$ python3 -q
>>> import numpy as np
>>> import numpy.linalg as la
>>> np.set_printoptions(suppress=True, linewidth=140)
>>> rd = lambda a: np.round(a, 4) + 0
>>> M2 = np.array([[-3, -7], [0, -9], [5, -2]])
>>> Z = np.array([[2, 0, -5], [-4, -3, 5]])
>>> rng = np.random.default_rng(9533)
>>> W0 = M2 @ Z + 0.3 * rng.normal(size=(3, 3))
>>> rd(W0)
array([[ 22.3162,  21.2478, -19.5762],
       [ 35.8291,  27.1142, -45.6749],
       [ 16.9802,   6.2365, -35.3723]])
>>> x = np.array([8, 4, 3])
>>> a = np.maximum(W0 @ x, 0)
>>> rd(np.maximum(W0 @ x, 0) - np.maximum(-W0 @ x, 0))
array([204.792 , 258.0652,  54.6709])
>>> rd(W0.T @ a)
array([ 14744.7503,  11689.5659, -17729.9733])
>>> rd(np.maximum(W0 @ (3 * x), 0))
array([614.3761, 774.1957, 164.0128])
>>> np.tanh(W0 @ x)
array([1., 1., 1.])
>>> np.flatnonzero(a > 1e-9)
array([0, 1, 2])
>>> left, sigma, vt = la.svd(W0)
>>> rd(sigma)
array([82.2253, 15.9758,  0.0318])
>>> np.argmax(sigma[:-1] / (sigma[1:] + 1e-6)) + 1
np.int64(2)
>>> M2 = left[:, :2] @ np.diag(sigma[:2]) @ vt[:2]
>>> rd(M2)
array([[ 22.3325,  21.2359, -19.5704],
       [ 35.8139,  27.1252, -45.6802],
       [ 16.9908,   6.2288, -35.3685]])
>>> def softmax(z):
...     e = np.exp(z - z.max(axis=-1, keepdims=True))
...     return e / e.sum(axis=-1, keepdims=True)
... 
>>> rd(softmax(M2).sum(axis=1))
array([1., 1., 1.])
>>> rd(softmax(M2[0] + -3))
array([0.7496, 0.2504, 0.    ])
>>> scores = M2 @ M2.T / np.sqrt(3)
>>> rd(softmax(scores + np.triu(np.full(scores.shape, -np.inf), 1)))
array([[1., 0., 0.],
       [0., 1., 0.],
       [0., 1., 0.]])
>>> lab = rng.permutation(3)
>>> lab
array([0, 1, 2])
>>> M2 = W0[lab][:, lab]
>>> rd(la.det(M2)), rd(la.det(W0[lab]))
(np.float64(41.7377), np.float64(41.7377))
>>> rd(np.sort(np.abs(la.eigvals(M2))))
array([ 0.0324, 29.5141, 43.6046])
>>> rd(np.diag(M2))
array([ 22.3162,  27.1142, -35.3723])
>>> rd(np.trace(M2))
np.float64(14.0581)
